% ipython --no-banner

In [1]: import numpy as np

In [2]: import numpy.linalg as la

In [3]: np.set_printoptions(precision=2, suppress=True, linewidth=120, floatmode="fixed")

In [4]: def rnd(a):
   ...:     return np.round(a, 2) + 0
   ...: 

In [5]: E = np.load("mat.npy")

In [6]: print(E)
[[ 0  0  3 -4 -2]
 [ 0  0  1 -1 -4]
 [-3 -1  0  3 -3]
 [ 4  1 -3  0 -1]
 [ 2  4  3  1  0]]

In [7]: Uu, s, Vh = la.svd(E)

In [8]: evecs = Vh[:(s > 1e-8).sum()]

In [9]: rng = np.random.default_rng(29649)

In [10]: x = E[4] + 5 * E[2] + rng.integers(2) * np.eye(5)[4]

In [11]: print(x)
[-13.00  -1.00   3.00  16.00 -14.00]

In [12]: print(la.matrix_rank(np.vstack([E, x])))
5

In [13]: print(rnd(evecs.T @ evecs))
[[ 0.74  0.34 -0.23 -0.16 -0.02]
 [ 0.34  0.56  0.30  0.21  0.02]
 [-0.23  0.30  0.80 -0.14 -0.01]
 [-0.16  0.21 -0.14  0.90 -0.01]
 [-0.02  0.02 -0.01 -0.01  1.00]]

In [14]: rk = la.matrix_rank(E)

In [15]: print(rk)
4

In [16]: N = la.svd(E)[2][rk:].T

In [17]: print(np.allclose(E @ N, 0))
True

In [18]: print([int(la.matrix_rank(E[:i])) for i in range(1, len(E) + 1)])
[1, 2, 3, 4, 4]

In [19]: print(rnd(N @ N.T))
[[ 0.26 -0.34  0.23  0.16  0.02]
 [-0.34  0.44 -0.30 -0.21 -0.02]
 [ 0.23 -0.30  0.20  0.14  0.01]
 [ 0.16 -0.21  0.14  0.10  0.01]
 [ 0.02 -0.02  0.01  0.01  0.00]]

In [20]: print(rnd(E @ N))
[[0.00]
 [0.00]
 [0.00]
 [0.00]
 [0.00]]

In [21]: print(rnd(N[:, 0] / N[np.abs(N[:, 0]).round(6).argmax(), 0]))
[-0.76  1.00 -0.67 -0.48 -0.05]

In [22]: J = np.load("layer17.npy")

In [23]: print(J)
[[ 0.00 -0.80 -0.20  2.00  0.40]
 [-1.90  0.60 -0.60 -1.10  0.50]
 [ 2.30  0.40 -0.10  0.50 -0.20]
 [-1.30  0.30  1.10  1.30 -0.30]
 [-0.70 -1.50  0.30 -0.10 -0.40]
 [-2.10 -0.30 -0.10 -0.10  0.70]
 [-0.20 -0.90 -0.30 -0.10  0.00]
 [ 0.20 -0.20 -0.80  0.80  0.30]
 [-1.10 -0.70  0.90  0.70  0.80]
 [ 1.00 -0.70  0.30 -0.10 -2.00]]

In [24]: x = np.array([3, 0, 2, 0, 2])

In [25]: rhs = J @ x

In [26]: print(rnd(la.pinv(J) @ J))
[[1.00 0.00 0.00 0.00 0.00]
 [0.00 1.00 0.00 0.00 0.00]
 [0.00 0.00 1.00 0.00 0.00]
 [0.00 0.00 0.00 1.00 0.00]
 [0.00 0.00 0.00 0.00 1.00]]

In [27]: print(rnd(rhs))
[ 0.40 -5.90  6.30 -2.30 -2.30 -5.10 -1.20 -0.40  0.10 -0.40]

In [28]: print(rnd(la.lstsq(J, rhs)[0]))
[3.00 0.00 2.00 0.00 2.00]

In [29]: print(rnd(la.solve(J.T @ J, J.T @ rhs)))
[3.00 0.00 2.00 0.00 2.00]

In [30]: rhs = rhs + 0.05 * rng.normal(size=10)

In [31]: print(rnd(rhs))
[ 0.49 -5.85  6.26 -2.26 -2.27 -5.12 -1.23 -0.44  0.04 -0.50]

In [32]: c, *_ = la.lstsq(J, rhs)

In [33]: print(rnd(c))
[2.98 0.02 1.98 0.02 2.01]

In [34]: print(c.round())
[3.00 0.00 2.00 0.00 2.00]

In [35]: hat = J @ la.solve(J.T @ J, J.T)

In [36]: print(rnd(np.diag(hat)))
[0.64 0.50 0.36 0.80 0.49 0.28 0.22 0.41 0.57 0.74]

In [37]: print(rnd(hat @ J[:, 4]))
[ 0.40  0.50 -0.20 -0.30 -0.40  0.70  0.00  0.30  0.80 -2.00]

In [38]: print(np.allclose(hat @ hat, hat))
True

In [39]: print(rnd(hat))
[[ 0.64 -0.15  0.05  0.15  0.04  0.07  0.11  0.40  0.05 -0.04]
 [-0.15  0.50 -0.29  0.00 -0.10  0.25 -0.01  0.08 -0.23 -0.10]
 [ 0.05 -0.29  0.36 -0.13 -0.19 -0.28 -0.08  0.03 -0.05 -0.05]
 [ 0.15  0.00 -0.13  0.80 -0.13  0.07 -0.25 -0.08  0.11  0.15]
 [ 0.04 -0.10 -0.19 -0.13  0.49  0.11  0.26 -0.07  0.21  0.23]
 [ 0.07  0.25 -0.28  0.07  0.11  0.28  0.08  0.07  0.09 -0.13]
 [ 0.11 -0.01 -0.08 -0.25  0.26  0.08  0.22  0.10  0.03  0.07]
 [ 0.40  0.08  0.03 -0.08 -0.07  0.07  0.10  0.41 -0.21 -0.03]
 [ 0.05 -0.23 -0.05  0.11  0.21  0.09  0.03 -0.21  0.57 -0.28]
 [-0.04 -0.10 -0.05  0.15  0.23 -0.13  0.07 -0.03 -0.28  0.74]]

In [40]: print(np.trace(hat))
5.0
